In [1]: import numpy as np

In [2]: np.set_printoptions(suppress=True, linewidth=100)

In [3]: rnd = lambda a: np.round(a, 2) + 0

In [4]: W0 = np.diag(5 * np.array([0, 3, 2])) + np.array([[-5, 4, -6], [7, 0, -2], [-5, 0, 8]])

In [5]: W0
Out[5]: 
array([[-5,  4, -6],
       [ 7, 15, -2],
       [-5,  0, 18]])

In [6]: Uu, sig, vt = np.linalg.svd(W0, full_matrices=False)

In [7]: rnd(sig / sig[0])
Out[7]: array([1.  , 0.75, 0.35])

In [8]: rnd(np.cumsum(sig ** 2) / np.sum(sig ** 2))
Out[8]: array([0.59, 0.93, 1.  ])

In [9]: (sig > 1e-8).sum()
Out[9]: np.int64(3)

In [10]: Q = W0.astype(float).copy()

In [11]: for j in range(3):
    ...:     Q[:, j] -= Q[:, :j] @ (Q[:, :j].T @ Q[:, j])
    ...:     Q[:, j] /= np.linalg.norm(Q[:, j])
    ...: 

In [12]: rnd(Q.T @ W0)
Out[12]: 
array([[ 9.95,  8.54, -7.44],
       [ 0.  , 12.96,  0.74],
       [ 0.  ,  0.  , 17.55]])

In [13]: rnd(Q)
Out[13]: 
array([[-0.5 ,  0.64, -0.58],
       [ 0.7 ,  0.69,  0.16],
       [-0.5 ,  0.33,  0.8 ]])

In [14]: rnd(Q.T @ Q)
Out[14]: 
array([[1., 0., 0.],
       [0., 1., 0.],
       [0., 0., 1.]])

In [15]: A2 = W0 / np.linalg.norm(W0, axis=1, keepdims=True)

In [16]: cov = A2 @ A2.T

In [17]: rnd(np.linalg.norm(A2, axis=1))
Out[17]: array([1., 1., 1.])

In [18]: np.argwhere(np.triu(np.abs(cov) > 0.95, 1))
Out[18]: array([], shape=(0, 2), dtype=int64)

In [19]: (np.abs(cov) > 0.9).astype(int)
Out[19]: 
array([[1, 0, 0],
       [0, 1, 0],
       [0, 0, 1]])

In [20]: rnd(cov)
Out[20]: 
array([[ 1.  ,  0.25, -0.51],
       [ 0.25,  1.  , -0.23],
       [-0.51, -0.23,  1.  ]])

In [21]: (cov - 2 * np.eye(3)).round(6).argmax(axis=1)
Out[21]: array([1, 0, 1])
